In [1]: import numpy as np

In [2]: np.set_printoptions(suppress=True, linewidth=100)

In [3]: data = np.loadtxt("test14.csv", delimiter=",")

In [4]: print(data)
[[-6.  2.  2.  1.  0.]
 [ 3. -2. -1. -2.  1.]
 [ 3.  2. -1.  1. -2.]
 [ 3. -1. -1.  0. -1.]
 [ 0. -2.  0.  0. -1.]
 [-6. -1.  2. -2.  0.]
 [-6.  2.  2.  1.  0.]]

In [5]: print(np.allclose(data[:-1].T @ np.linalg.lstsq(data[:-1].T, data[-1])[0], data[-1]))
True

In [6]: print(np.linalg.lstsq(data[:-1].T, data[-1])[2])
4

In [7]: print(np.round(data @ np.linalg.pinv(data) @ data, 4) + 0)
[[-6.  2.  2.  1.  0.]
 [ 3. -2. -1. -2.  1.]
 [ 3.  2. -1.  1. -2.]
 [ 3. -1. -1.  0. -1.]
 [ 0. -2.  0.  0. -1.]
 [-6. -1.  2. -2.  0.]
 [-6.  2.  2.  1.  0.]]

In [8]: print(round(float(np.trace(np.linalg.pinv(data) @ data)), 4))
4.0

In [9]: print(np.abs(np.diag(np.linalg.qr(data)[1])) > 1e-9)
[ True  True False  True  True]

In [10]: try:
    ...:     np.linalg.inv(data)
    ...: except np.linalg.LinAlgError as e:
    ...:     print(repr(e))
    ...: 
LinAlgError('Last 2 dimensions of the array must be square')

In [11]: J = np.array([[1.6, -0.1, 0.6],
    ...:     [-0.7, 0.4, -1.3],
    ...:     [1.7, -0.1, 0.8],
    ...:     [0.2, 1.8, -0.2],
    ...:     [0.7, 1.3, -0.2],
    ...:     [0.4, 0.6, 0.0],
    ...:     [-1.2, 1.0, -1.3],
    ...:     [-1.2, 0.6, -1.6],
    ...:     [0.6, -0.7, -0.2],
    ...:     [0.6, -0.4, 0.9],
    ...:     [1.3, 0.4, 0.2],
    ...:     [-0.6, 2.8, 0.4],
    ...:     [-1.2, -1.1, 1.4],
    ...:     [-1.5, 0.6, -0.2],
    ...:     [1.5, -0.7, -0.7]])

In [12]: rng = np.random.default_rng(252)

In [13]: J[:, 1] = -3 * J[:, 0] + 0.3 * rng.normal(size=15)

In [14]: print(J.round(4))
[[ 1.6    -4.9832  0.6   ]
 [-0.7     2.0164 -1.3   ]
 [ 1.7    -4.8901  0.8   ]
 [ 0.2    -0.3692 -0.2   ]
 [ 0.7    -2.2288 -0.2   ]
 [ 0.4    -0.99    0.    ]
 [-1.2     3.6454 -1.3   ]
 [-1.2     3.7649 -1.6   ]
 [ 0.6    -2.1224 -0.2   ]
 [ 0.6    -1.7322  0.9   ]
 [ 1.3    -4.0797  0.2   ]
 [-0.6     1.6931  0.4   ]
 [-1.2     3.8648  1.4   ]
 [-1.5     4.2036 -0.2   ]
 [ 1.5    -4.425  -0.7   ]]

In [15]: vec = np.array([0, 2, 3])

In [16]: rhs = J @ vec

In [17]: print(np.round(np.linalg.solve(J.T @ J, J.T @ rhs), 4) + 0)
[0. 2. 3.]

In [18]: try:
    ...:     np.linalg.solve(J, rhs)
    ...: except np.linalg.LinAlgError as e:
    ...:     print(repr(e))
    ...: 
LinAlgError('Last 2 dimensions of the array must be square')

In [19]: rhs = rhs + 0.1 * rng.normal(size=15)

In [20]: print(rhs.round(4))
[ -8.1971   0.1973  -7.3407  -1.3073  -5.0923  -2.0048   3.4106   2.7932  -4.914   -0.8046  -7.5763
   4.4584  12.0749   7.7075 -10.9767]

In [21]: c, *_ = np.linalg.lstsq(J, rhs)

In [22]: print(c.round(4))
[0.6979 2.2357 2.9954]

In [23]: print(c.round())
[1. 2. 3.]

In [24]: print(np.round(J.T @ (rhs - J @ c), 4) + 0)
[0. 0. 0.]

In [25]: print([round(float(np.linalg.norm(np.linalg.solve(J.T @ J + lam * np.eye(3), J.T @ rhs))), 2) for lam in (0, 1, 10, 100)])
[3.8, 3.29, 2.19, 1.11]
